$ python3 -q
>>> import numpy as np
>>> import numpy.linalg as la
>>> np.set_printoptions(precision=3, suppress=True, linewidth=160)
>>> m1 = np.loadtxt("a.csv", delimiter=",")
>>> m1
array([[0.214, 0.143, 0.214, 0.214, 0.071, 0.143],
       [0.167, 0.333, 0.083, 0.167, 0.083, 0.167],
       [0.273, 0.182, 0.091, 0.182, 0.091, 0.182],
       [0.176, 0.118, 0.176, 0.235, 0.118, 0.176],
       [0.5  , 0.25 , 0.   , 0.   , 0.25 , 0.   ],
       [0.125, 0.125, 0.   , 0.375, 0.25 , 0.125]])
>>> # row-stochastic, so 1 is an eigenvalue
>>> x0 = np.array([0, 1, -1, -3, 2, 1])
>>> target = m1 @ x0
>>> coef, lr = np.zeros(6), 1 / la.norm(m1, 2) ** 2
>>> for i in range(50):
...     coef -= lr * m1.T @ (m1 @ coef - target)
...     if i % 10 == 0: print(i, round(la.norm(m1 @ coef - target), 3))
... 
0 0.851
10 0.241
20 0.161
30 0.131
40 0.113
>>> print(coef)
[ 0.794  1.081 -1.214 -1.6    0.335 -0.68 ]
>>> np.round(la.cond(m1), 3)
np.float64(33.226)
>>> def softmax(z):
...     e = np.exp(z - z.max(axis=-1, keepdims=True))
...     return e / e.sum(axis=-1, keepdims=True)
... 
>>> softmax(m1).sum(axis=1)
array([1., 1., 1., 1., 1., 1.])
>>> softmax(m1[4])
array([0.228, 0.178, 0.139, 0.139, 0.178, 0.139])
>>> softmax(m1[4] + 3)
array([0.228, 0.178, 0.139, 0.139, 0.178, 0.139])
>>> print(softmax(10 * m1[4]))
[0.844 0.069 0.006 0.006 0.069 0.006]
>>> scores = m1 @ m1.T / np.sqrt(6)
>>> softmax(scores)
array([[0.168, 0.166, 0.167, 0.167, 0.166, 0.166],
       [0.166, 0.169, 0.167, 0.166, 0.167, 0.166],
       [0.166, 0.167, 0.167, 0.166, 0.168, 0.166],
       [0.167, 0.166, 0.167, 0.167, 0.165, 0.167],
       [0.164, 0.165, 0.167, 0.163, 0.179, 0.163],
       [0.165, 0.166, 0.166, 0.166, 0.165, 0.171]])
>>> softmax(scores).round(6).argmax(axis=1)
array([0, 1, 4, 0, 4, 5])
>>> u = np.array([-1, 3, 3, 0, 1, 1])
>>> other = m1 + np.outer(u, np.eye(6)[3])
>>> la.matrix_rank(la.inv(other) - la.inv(m1), tol=1e-8)
np.int64(1)
>>> la.matrix_rank(other - m1)
np.int64(1)
>>> other
array([[ 0.214,  0.143,  0.214, -0.786,  0.071,  0.143],
       [ 0.167,  0.333,  0.083,  3.167,  0.083,  0.167],
       [ 0.273,  0.182,  0.091,  3.182,  0.091,  0.182],
       [ 0.176,  0.118,  0.176,  0.235,  0.118,  0.176],
       [ 0.5  ,  0.25 ,  0.   ,  1.   ,  0.25 ,  0.   ],
       [ 0.125,  0.125,  0.   ,  1.375,  0.25 ,  0.125]])
>>> round(float(la.det(other) / la.det(m1)), 3), round(1 + la.solve(m1, u)[3], 3)
(-1.96, np.float64(-1.96))
>>> blk = np.stack([m1, 5 * m1, m1[::-1]])
>>> blk.shape
(3, 6, 6)
>>> la.norm(blk, axis=(1, 2))
array([1.176, 5.881, 1.176])
>>> print(np.einsum("bij,cij->bc", blk, blk))
[[ 1.384  6.918  1.039]
 [ 6.918 34.589  5.193]
 [ 1.039  5.193  1.384]]
>>> (blk @ m1.T).shape
(3, 6, 6)
>>> A = np.loadtxt("w.csv", delimiter=",")
>>> A
array([[0.083, 0.167, 0.167, 0.083, 0.167, 0.083, 0.167, 0.   , 0.083],
       [0.   , 0.2  , 0.   , 0.2  , 0.2  , 0.2  , 0.   , 0.2  , 0.   ],
       [0.071, 0.071, 0.143, 0.143, 0.143, 0.143, 0.143, 0.071, 0.071],
       [0.067, 0.067, 0.133, 0.2  , 0.133, 0.067, 0.133, 0.067, 0.133],
       [0.083, 0.167, 0.083, 0.   , 0.167, 0.167, 0.167, 0.083, 0.083],
       [0.167, 0.083, 0.   , 0.167, 0.083, 0.083, 0.083, 0.167, 0.167],
       [0.091, 0.182, 0.091, 0.091, 0.182, 0.091, 0.273, 0.   , 0.   ],
       [0.111, 0.222, 0.111, 0.   , 0.   , 0.111, 0.111, 0.111, 0.222],
       [0.083, 0.083, 0.083, 0.167, 0.167, 0.083, 0.167, 0.   , 0.167]])
>>> # a transition matrix
>>> m1.reshape(-1, 2)
array([[0.214, 0.143],
       [0.214, 0.214],
       [0.071, 0.143],
       [0.167, 0.333],
       [0.083, 0.167],
       [0.083, 0.167],
       [0.273, 0.182],
       [0.091, 0.182],
       [0.091, 0.182],
       [0.176, 0.118],
       [0.176, 0.235],
       [0.118, 0.176],
       [0.5  , 0.25 ],
       [0.   , 0.   ],
       [0.25 , 0.   ],
       [0.125, 0.125],
       [0.   , 0.375],
       [0.25 , 0.125]])
>>> m1.ravel(order="F")
array([0.214, 0.167, 0.273, 0.176, 0.5  , 0.125, 0.143, 0.333, 0.182, 0.118, 0.25 , 0.125, 0.214, 0.083, 0.091, 0.176, 0.   , 0.   , 0.214, 0.167, 0.182,
       0.235, 0.   , 0.375, 0.071, 0.083, 0.091, 0.118, 0.25 , 0.25 , 0.143, 0.167, 0.182, 0.176, 0.   , 0.125])
>>> blk = m1.reshape(6, 2, -1)
>>> blk[:, 0]
array([[0.214, 0.143, 0.214],
       [0.167, 0.333, 0.083],
       [0.273, 0.182, 0.091],
       [0.176, 0.118, 0.176],
       [0.5  , 0.25 , 0.   ],
       [0.125, 0.125, 0.   ]])
>>> np.einsum("ihd,ihd->ih", blk, blk)
array([[0.112, 0.071],
       [0.146, 0.062],
       [0.116, 0.074],
       [0.076, 0.1  ],
       [0.312, 0.062],
       [0.031, 0.219]])
>>> u = np.array([6, 1, 0, 7, 0, 8, 5, 5, 5])
>>> other = A + np.outer(u, np.eye(9)[4])
>>> la.matrix_rank(la.inv(other) - la.inv(A), tol=1e-8)
np.int64(1)
>>> print(np.round(la.det(other) / la.det(A), 3), round(float(1 + la.solve(A, u)[4]), 3))
25.012 25.012
>>> u, g = A[5], A[7]
>>> round(float(u @ g), 3)
0.111
>>> print(round(u @ u, 3))
0.139
>>> pr = (u @ g) / (u @ u) * u
>>> np.outer(u, g)
array([[0.019, 0.037, 0.019, 0.   , 0.   , 0.019, 0.019, 0.019, 0.037],
       [0.009, 0.019, 0.009, 0.   , 0.   , 0.009, 0.009, 0.009, 0.019],
       [0.   , 0.   , 0.   , 0.   , 0.   , 0.   , 0.   , 0.   , 0.   ],
       [0.019, 0.037, 0.019, 0.   , 0.   , 0.019, 0.019, 0.019, 0.037],
       [0.009, 0.019, 0.009, 0.   , 0.   , 0.009, 0.009, 0.009, 0.019],
       [0.009, 0.019, 0.009, 0.   , 0.   , 0.009, 0.009, 0.009, 0.019],
       [0.009, 0.019, 0.009, 0.   , 0.   , 0.009, 0.009, 0.009, 0.019],
       [0.019, 0.037, 0.019, 0.   , 0.   , 0.019, 0.019, 0.019, 0.037],
       [0.019, 0.037, 0.019, 0.   , 0.   , 0.019, 0.019, 0.019, 0.037]])
>>> pr
array([0.133, 0.067, 0.   , 0.133, 0.067, 0.067, 0.067, 0.133, 0.133])
>>> round(la.norm(u + g) ** 2 + la.norm(u - g) ** 2, 3)
np.float64(0.599)
>>> print(round((g - pr) @ u, 3))
-0.0
>>> rng = np.random.default_rng(709284)
>>> mat = np.array([[-6, 6, 5, 5, -7, -4],
...     [6, 5, 1, 4, -8, 1],
...     [6, -8, 5, 1, -2, -7],
...     [8, 6, -1, -5, 0, -3]]) * (rng.random((4, 6)) < 0.3)
>>> mat
array([[ 0,  0,  0,  0,  0,  0],
       [ 0,  0,  1,  4,  0,  1],
       [ 0,  0,  5,  0, -2,  0],
       [ 0,  0,  0, -5,  0,  0]])
>>> r = la.matrix_rank(mat)
>>> print(r)
3
>>> N = la.svd(mat)[2][r:].T
>>> print(np.allclose(mat @ N, 0))
True
>>> [int(la.matrix_rank(np.delete(mat, i, axis=0))) for i in range(4)]
[3, 2, 2, 2]
>>> print(np.round(mat @ N, 3) + 0)
[[0. 0. 0.]
 [0. 0. 0.]
 [0. 0. 0.]
 [0. 0. 0.]]
>>> print(np.round(N @ N.T, 3) + 0)
[[ 1.     0.     0.     0.     0.     0.   ]
 [ 0.     1.     0.     0.     0.     0.   ]
 [ 0.     0.     0.121  0.     0.303 -0.121]
 [ 0.     0.     0.     0.     0.     0.   ]
 [ 0.     0.     0.303  0.     0.758 -0.303]
 [ 0.     0.    -0.121  0.    -0.303  0.121]]
>>> [int(la.matrix_rank(mat[:, :j + 1])) for j in range(6)]
[0, 0, 1, 2, 3, 3]
>>> z = rng.permutation(9)
>>> other = A[:, z] * rng.choice([-1, 1], 9)
>>> other
array([[ 0.083, -0.167,  0.083, -0.083, -0.083,  0.   ,  0.167,  0.167, -0.167],
       [ 0.   , -0.   ,  0.   , -0.2  , -0.2  ,  0.2  ,  0.   ,  0.2  , -0.2  ],
       [ 0.071, -0.143,  0.071, -0.143, -0.143,  0.071,  0.143,  0.143, -0.071],
       [ 0.067, -0.133,  0.133, -0.067, -0.2  ,  0.067,  0.133,  0.133, -0.067],
       [ 0.083, -0.083,  0.083, -0.167, -0.   ,  0.083,  0.167,  0.167, -0.167],
       [ 0.167, -0.   ,  0.167, -0.083, -0.167,  0.167,  0.083,  0.083, -0.083],
       [ 0.091, -0.091,  0.   , -0.091, -0.091,  0.   ,  0.273,  0.182, -0.182],
       [ 0.111, -0.111,  0.222, -0.111, -0.   ,  0.111,  0.111,  0.   , -0.222],
       [ 0.083, -0.083,  0.167, -0.083, -0.167,  0.   ,  0.167,  0.167, -0.083]])
>>> left, _, Vt = la.svd(A.T @ other)
>>> np.round(left @ Vt, 3) + 0
array([[ 1.,  0.,  0.,  0.,  0.,  0.,  0.,  0.,  0.],
       [ 0.,  0.,  0.,  0.,  0.,  0.,  0.,  0., -1.],
       [ 0., -1.,  0.,  0.,  0.,  0.,  0.,  0.,  0.],
       [ 0.,  0.,  0.,  0., -1.,  0.,  0.,  0.,  0.],
       [ 0.,  0.,  0.,  0.,  0.,  0.,  0.,  1.,  0.],
       [ 0.,  0.,  0., -1.,  0.,  0.,  0.,  0.,  0.],
       [ 0.,  0.,  0.,  0.,  0.,  0.,  1.,  0.,  0.],
       [ 0.,  0.,  0.,  0.,  0.,  1.,  0.,  0.,  0.],
       [ 0.,  0.,  1.,  0.,  0.,  0.,  0.,  0.,  0.]])
>>> z
array([0, 2, 8, 5, 3, 7, 6, 4, 1])
